In [1]: import numpy as np

In [2]: from numpy import linalg as LA

In [3]: np.set_printoptions(precision=3, suppress=True, linewidth=140, sign=" ")

In [4]: rnd = lambda a: np.round(a, 3) + 0

In [5]: A = np.loadtxt("m.csv", delimiter=",")

In [6]: rnd(A)
Out[6]: 
array([[-2.063,  2.138,  0.416],
       [ 2.69 ,  1.29 , -0.316],
       [ 1.419,  2.643, -0.057],
       [ 0.939, -2.834, -0.293],
       [-0.903,  2.846,  0.288],
       [-2.621,  1.387,  0.454],
       [ 2.475,  1.674, -0.263],
       [ 0.754, -2.891, -0.269],
       [-1.61 , -2.53 ,  0.091],
       [-2.963,  0.181,  0.436],
       [-2.718,  1.185,  0.457],
       [ 2.596,  1.474, -0.292],
       [ 0.403,  2.971,  0.107],
       [ 2.062, -2.139, -0.416],
       [ 1.635,  2.514, -0.096],
       [-1.395,  2.633,  0.347],
       [-2.714,  1.194,  0.457],
       [-0.446, -2.965, -0.101],
       [ 2.297,  1.916, -0.224],
       [ 2.447, -1.678, -0.445],
       [ 2.323, -1.847, -0.437],
       [-2.87 , -0.792,  0.369]])

In [7]: W2 = A[[14, 13]].astype(float)

In [8]: for _ in range(7):
   ...:     idx = LA.norm(A[:, None] - W2, axis=-1).argmin(axis=1)
   ...:     W2 = np.array([A[idx == j].mean(axis=0) for j in range(2)])
   ...: 

In [9]: idx
Out[9]: array([ 0,  0,  0,  1,  0,  0,  0,  1,  1,  0,  0,  0,  0,  1,  0,  0,  0,  1,  0,  1,  1,  1])

In [10]: rnd(W2)
Out[10]: 
array([[-0.133,  1.86 ,  0.122],
       [ 0.45 , -2.21 , -0.187]])

In [11]: np.abs(W2[1] - W2[0]).argmax()
Out[11]: np.int64(1)

In [12]: np.bincount(idx)
Out[12]: array([ 14,   8])

In [13]: [round(float(x), 3) for x in LA.svd(A, compute_uv=False)[:3]]
Out[13]: [10.311, 9.575, 0.0]

In [14]: np.argsort(-LA.norm(A, axis=0).round(6), kind="stable")[:3]
Out[14]: array([ 1,  0,  2])

In [15]: LA.cond(A) > 100
Out[15]: np.True_

In [16]: m1 = np.loadtxt("out18.csv", delimiter=",")

In [17]: m1
Out[17]: 
array([[ 0., -5.,  4.],
       [ 0.,  0.,  0.],
       [ 0.,  0.,  0.]])

In [18]: LA.matrix_rank(m1 - m1[0, 0] * np.eye(3))
Out[18]: np.int64(1)

In [19]: rnd(LA.matrix_power(m1 - np.diag(np.diag(m1)), 3))
Out[19]: 
array([[ 0.,  0.,  0.],
       [ 0.,  0.,  0.],
       [ 0.,  0.,  0.]])

In [20]: rnd(np.sort(LA.eigvals(m1)))
Out[20]: array([ 0.,  0.,  0.])

In [21]: np.prod(np.diag(m1)), rnd(LA.det(m1))
Out[21]: (np.float64(0.0), np.float64(0.0))

In [22]: r = LA.matrix_rank(m1)

In [23]: r
Out[23]: np.int64(1)

In [24]: null = LA.svd(m1)[2][r:].T

In [25]: rnd(null @ null.T)
Out[25]: 
array([[ 1.   ,  0.   ,  0.   ],
       [ 0.   ,  0.39 ,  0.488],
       [ 0.   ,  0.488,  0.61 ]])

In [26]: null.shape
Out[26]: (3, 2)

In [27]: [int(LA.matrix_rank(m1[:i])) for i in range(1, len(m1) + 1)]
Out[27]: [1, 1, 1]

In [28]: [int(LA.matrix_rank(m1[:, :j + 1])) for j in range(3)]
Out[28]: [0, 1, 1]

In [29]: Uu, sig, Vt = LA.svd(m1)

In [30]: np.argmax(sig[:-1] / (sig[1:] + 1e-6)) + 1
Out[30]: np.int64(1)

In [31]: rnd(sig)
Out[31]: array([ 6.403,  0.   ,  0.   ])

In [32]: B = Uu[:, :1] @ np.diag(sig[:1]) @ Vt[:1]

In [33]: rnd(LA.norm(m1 - B) / LA.norm(m1))
Out[33]: np.float64(0.0)

In [34]: LA.matrix_rank(B)
Out[34]: np.int64(1)

In [35]: LA.matrix_rank(m1, rtol=0.1)
Out[35]: np.int64(1)

In [36]: LA.cond(m1) > 100
Out[36]: np.True_

In [37]: [round(float(x), 3) for x in LA.svd(m1, compute_uv=False)[:3]]
Out[37]: [6.403, 0.0, 0.0]

In [38]: arr = np.load("x.npy")

In [39]: arr
Out[39]: 
array([[ 1.52, -0.9 ,  1.07],
       [-0.24,  0.1 ,  0.13],
       [ 1.71, -1.05,  1.47],
       [-1.19,  0.85, -1.87]])

In [40]: Uu, sig, Vt = LA.svd(arr)

In [41]: vecs = Vt[:(sig > 1e-8).sum()]

In [42]: rng = np.random.default_rng(385)

In [43]: vec = arr[0] + 4 * arr[3] + rng.integers(2) * np.eye(3)[0]

In [44]: rnd(vec)
Out[44]: array([-2.24,  2.5 , -6.41])

In [45]: LA.matrix_rank(np.vstack([arr, vec]))
Out[45]: np.int64(3)

In [46]: rnd(LA.norm(vec - vecs.T @ vecs @ vec))
Out[46]: np.float64(0.439)

In [47]: rnd(vecs.T @ vecs)
Out[47]: 
array([[ 0.808, -0.39 , -0.055],
       [-0.39 ,  0.208, -0.112],
       [-0.055, -0.112,  0.984]])

In [48]: r = LA.matrix_rank(arr)

In [49]: r
Out[49]: np.int64(2)

In [50]: null = LA.svd(arr)[2][r:].T

In [51]: [int(LA.matrix_rank(np.delete(arr, i, axis=0))) for i in range(4)]
Out[51]: [2, 2, 2, 2]

In [52]: rnd(null @ null.T)
Out[52]: 
array([[ 0.192,  0.39 ,  0.055],
       [ 0.39 ,  0.792,  0.112],
       [ 0.055,  0.112,  0.016]])

In [53]: [int(LA.matrix_rank(arr[:, :j + 1])) for j in range(3)]
Out[53]: [1, 2, 2]

In [54]: np.allclose(arr @ null, 0)
Out[54]: True

In [55]: LA.matrix_rank(arr.T @ arr), LA.matrix_rank(arr @ arr.T)
Out[55]: (np.int64(2), np.int64(2))

In [56]: null.shape
Out[56]: (3, 1)

In [57]: rnd(null[:, 0] / null[np.abs(null[:, 0]).round(6).argmax(), 0])
Out[57]: array([ 0.493,  1.   ,  0.141])

In [58]: Uu, sig, Vt = LA.svd(arr)

In [59]: rnd(sig)
Out[59]: array([ 3.965,  0.672,  0.   ])

In [60]: np.argmax(sig[:-1] / (sig[1:] + 1e-6)) + 1
Out[60]: np.int64(2)

In [61]: B = Uu[:, :2] @ np.diag(sig[:2]) @ Vt[:2]

In [62]: rnd(LA.norm(arr - B, 2)), rnd(sig[2])
Out[62]: (np.float64(0.0), np.float64(0.0))

In [63]: rnd(LA.norm(arr - B) / LA.norm(arr))
Out[63]: np.float64(0.0)

In [64]: rnd(np.trace(LA.pinv(arr) @ arr))
Out[64]: np.float64(2.0)

In [65]: np.allclose(arr[:-1].T @ LA.lstsq(arr[:-1].T, arr[-1])[0], arr[-1])
Out[65]: True

In [66]: rnd(arr @ LA.pinv(arr) @ arr)
Out[66]: 
array([[ 1.52, -0.9 ,  1.07],
       [-0.24,  0.1 ,  0.13],
       [ 1.71, -1.05,  1.47],
       [-1.19,  0.85, -1.87]])

In [67]: np.unique(arr.round(6), axis=0).shape
Out[67]: (4, 3)

In [68]: data = np.array([[0.4, -1.1, 0.3],
    ...:     [0.2, -0.8, -2.6],
    ...:     [-1.1, -0.3, -0.2],
    ...:     [-0.5, -0.7, -0.8],
    ...:     [-0.5, 0.9, 1.0],
    ...:     [2.3, 1.0, 1.3],
    ...:     [-0.9, -0.3, -0.1],
    ...:     [-1.0, 0.5, -0.6],
    ...:     [0.2, -0.7, -0.3],
    ...:     [0.8, 1.5, 0.1],
    ...:     [1.4, 0.4, 0.4],
    ...:     [0.0, 0.0, 1.6],
    ...:     [1.5, -0.8, 2.2],
    ...:     [-0.5, 0.1, 0.5],
    ...:     [-0.3, -0.4, -1.3],
    ...:     [1.0, 1.3, -0.6],
    ...:     [0.0, 0.8, -1.3],
    ...:     [-0.2, -0.9, -0.6],
    ...:     [1.4, -1.6, -0.7],
    ...:     [-0.8, -0.1, 0.0],
    ...:     [2.1, -0.2, -1.5],
    ...:     [-1.1, -1.6, -0.4],
    ...:     [0.9, 1.4, 0.2]])

In [69]: data[9] *= 10

In [70]: data
Out[70]: 
array([[ 0.4, -1.1,  0.3],
       [ 0.2, -0.8, -2.6],
       [-1.1, -0.3, -0.2],
       [-0.5, -0.7, -0.8],
       [-0.5,  0.9,  1. ],
       [ 2.3,  1. ,  1.3],
       [-0.9, -0.3, -0.1],
       [-1. ,  0.5, -0.6],
       [ 0.2, -0.7, -0.3],
       [ 8. , 15. ,  1. ],
       [ 1.4,  0.4,  0.4],
       [ 0. ,  0. ,  1.6],
       [ 1.5, -0.8,  2.2],
       [-0.5,  0.1,  0.5],
       [-0.3, -0.4, -1.3],
       [ 1. ,  1.3, -0.6],
       [ 0. ,  0.8, -1.3],
       [-0.2, -0.9, -0.6],
       [ 1.4, -1.6, -0.7],
       [-0.8, -0.1,  0. ],
       [ 2.1, -0.2, -1.5],
       [-1.1, -1.6, -0.4],
       [ 0.9,  1.4,  0.2]])

In [71]: vec = np.array([3, 2, 2])

In [72]: a = np.maximum(m1 @ vec, 0)

In [73]: m1 * (a > 1e-9)[:, None]
Out[73]: 
array([[ 0., -0.,  0.],
       [ 0.,  0.,  0.],
       [ 0.,  0.,  0.]])

In [74]: m1.T @ a
Out[74]: array([ 0.,  0.,  0.])

In [75]: np.flatnonzero(a > 1e-9)
Out[75]: array([], dtype=int64)

In [76]: np.maximum(m1 @ vec, 0) - np.maximum(-m1 @ vec, 0)
Out[76]: array([-2.,  0.,  0.])

In [77]: rnd(np.tanh(m1 @ vec))
Out[77]: array([-0.964,  0.   ,  0.   ])

In [78]: O, vecs = LA.qr(data[:, :2])[0], LA.qr(data[:, 2:])[0]

In [79]: sig = LA.svd(O.T @ vecs, compute_uv=False)

In [80]: rnd(np.degrees(np.arccos(sig.clip(0, 1))))
Out[80]: array([ 75.513])

In [81]: rnd(sig)
Out[81]: array([ 0.25])

In [82]: E = np.loadtxt("layer0.csv", delimiter=",")

In [83]: rnd(E)
Out[83]: 
array([[ 0.952,  0.178, -0.119],
       [ 0.178,  0.033, -0.022],
       [-0.119, -0.022,  0.015]])

In [84]: ev, vecs = LA.eigh(E)

In [85]: rnd(vecs.T @ E @ vecs)
Out[85]: 
array([[ 0.,  0.,  0.],
       [ 0.,  0.,  0.],
       [ 0.,  0.,  1.]])

In [86]: rnd(vecs @ np.diag(ev) @ vecs.T)
Out[86]: 
array([[ 0.952,  0.178, -0.119],
       [ 0.178,  0.033, -0.022],
       [-0.119, -0.022,  0.015]])

In [87]: rnd(LA.svd(E, compute_uv=False))
Out[87]: array([ 1.,  0.,  0.])

In [88]: rnd(np.abs(vecs[:, -1]))
Out[88]: array([ 0.976,  0.183,  0.122])

In [89]: np.unique(ev.round(6) + 0, return_counts=True)[1]
Out[89]: array([ 2,  1])

In [90]: rnd(LA.eigvalsh(E + 3 * np.eye(3)))
Out[90]: array([ 3.,  3.,  4.])

In [91]: ev.sum(), np.trace(E)
Out[91]: (np.float64(1.0), np.float64(1.0))
